% ipython --no-banner

In [1]: import numpy as np

In [2]: import numpy.linalg as la

In [3]: np.set_printoptions(precision=2, suppress=True, linewidth=120)

In [4]: M = np.array([[13, 0, 24, 11],
   ...:     [0, 9, 0, 0],
   ...:     [0, 0, 4, 13],
   ...:     [22, 6, 24, 0],
   ...:     [0, 6, 0, 0],
   ...:     [0, 6, 0, 0],
   ...:     [8, 0, 19, 9],
   ...:     [17, 6, 19, 0],
   ...:     [0, 6, 0, 0],
   ...:     [17, 6, 19, 0],
   ...:     [12, 6, 14, 0],
   ...:     [10, 0, 24, 16],
   ...:     [0, 0, 4, 3],
   ...:     [7, 6, 9, 0],
   ...:     [0, 9, 0, 0]])

In [5]: hat = M @ la.solve(M.T @ M, M.T)

In [6]: np.diag(hat)
Out[6]: array([0.26, 0.27, 0.86, 0.41, 0.12, 0.12, 0.37, 0.22, 0.12, 0.22, 0.12, 0.43, 0.09, 0.1 , 0.27])

In [7]: np.round(la.eigvalsh(hat), 2) + 0
Out[7]: array([0., 0., 0., 0., 0., 0., 0., 0., 0., 0., 0., 1., 1., 1., 1.])

In [8]: la.matrix_rank(np.eye(15) - hat)
Out[8]: np.int64(11)

In [9]: W0 = np.minimum.outer(np.arange(1, 7), np.arange(1, 7)) * 3

In [10]: W0
Out[10]: 
array([[ 3,  3,  3,  3,  3,  3],
       [ 3,  6,  6,  6,  6,  6],
       [ 3,  6,  9,  9,  9,  9],
       [ 3,  6,  9, 12, 12, 12],
       [ 3,  6,  9, 12, 15, 15],
       [ 3,  6,  9, 12, 15, 18]])

In [11]: vec = np.ones(6)

In [12]: for _ in range(4):
    ...:     vec = W0 @ vec
    ...:     vec /= la.norm(vec)
    ...:     print(round(vec @ W0 @ vec, 2))
    ...: 
51.55
51.62
51.62
51.62

In [13]: vec
Out[13]: array([0.13, 0.26, 0.37, 0.46, 0.52, 0.55])

In [14]: np.round(la.eigvalsh(W0)[-1], 2)
Out[14]: np.float64(51.62)

In [15]: r0 = np.array([-2, 1, 1, -2, 2, 1])

In [16]: out = W0 + np.outer(r0, np.eye(6)[2])

In [17]: out
Out[17]: 
array([[ 3.,  3.,  1.,  3.,  3.,  3.],
       [ 3.,  6.,  7.,  6.,  6.,  6.],
       [ 3.,  6., 10.,  9.,  9.,  9.],
       [ 3.,  6.,  7., 12., 12., 12.],
       [ 3.,  6., 11., 12., 15., 15.],
       [ 3.,  6., 10., 12., 15., 18.]])

In [18]: la.matrix_rank(la.inv(out) - la.inv(W0), tol=1e-8)
Out[18]: np.int64(1)

In [19]: la.matrix_rank(out - W0)
Out[19]: np.int64(1)

In [20]: vec = np.array([7, 6, -8, -8, 5, -1])

In [21]: h = np.maximum(W0 @ vec, 0)

In [22]: W0 * (h > 1e-9)[:, None]
Out[22]: 
array([[3, 3, 3, 3, 3, 3],
       [0, 0, 0, 0, 0, 0],
       [0, 0, 0, 0, 0, 0],
       [0, 0, 0, 0, 0, 0],
       [0, 0, 0, 0, 0, 0],
       [0, 0, 0, 0, 0, 0]])

In [23]: np.maximum(W0 @ vec, 0) - np.maximum(-W0 @ vec, 0)
Out[23]: array([  3, -15, -51, -63, -51, -54])

In [24]: np.maximum(W0 @ (3 * vec), 0)
Out[24]: array([9, 0, 0, 0, 0, 0])

In [25]: G = W0.T @ W0

In [26]: la.svd(W0, compute_uv=False) ** 2
Out[26]: array([2664.68,   35.57,    5.4 ,    1.79,    0.92,    0.63])

In [27]: np.diag(G)
Out[27]: array([ 54, 189, 369, 558, 720, 819])

In [28]: np.allclose(G, G.T)
Out[28]: True

In [29]: la.matrix_rank(G)
Out[29]: np.int64(6)

In [30]: np.trace(G), (W0 ** 2).sum()
Out[30]: (np.int64(2709), np.int64(2709))

In [31]: mat = np.minimum.outer(np.arange(1, 4), np.arange(1, 4)) * 2

In [32]: mat
Out[32]: 
array([[2, 2, 2],
       [2, 4, 4],
       [2, 4, 6]])

In [33]: la.norm(mat, axis=0)
Out[33]: array([3.46, 6.  , 7.48])

In [34]: round(la.norm(mat, 1), 2), round(la.norm(mat, np.inf), 2)
Out[34]: (np.float64(12.0), np.float64(12.0))

In [35]: round(la.norm(mat[0], 1), 2), round(la.norm(mat[0], np.inf), 2)
Out[35]: (np.float64(6.0), np.float64(2.0))

In [36]: mat[0] @ mat[1]
Out[36]: np.int64(20)

In [37]: arr = np.load("layer14.npy")

In [38]: arr
Out[38]: 
array([[2, 0, 2, 1, 0, 1, 2],
       [2, 2, 0, 2, 1, 0, 1],
       [1, 2, 2, 0, 2, 1, 0],
       [0, 1, 2, 2, 0, 2, 1],
       [1, 0, 1, 2, 2, 0, 2],
       [2, 1, 0, 1, 2, 2, 0],
       [0, 2, 1, 0, 1, 2, 2]])

In [39]: vec = np.array([0, 2, 3, 2, 3, 0, 3])

In [40]: y = arr @ vec

In [41]: coef, lr = np.zeros(7), 1 / la.norm(arr, 2) ** 2

In [42]: for i in range(5):
    ...:     coef -= lr * arr.T @ (arr @ coef - y)
    ...:     if i % 1 == 0: print(i, round(la.norm(arr @ coef - y), 2))
    ...: 
0 6.19
1 5.75
2 5.35
3 4.99
4 4.66

In [43]: np.round(la.cond(arr), 2)
Out[43]: np.float64(4.75)
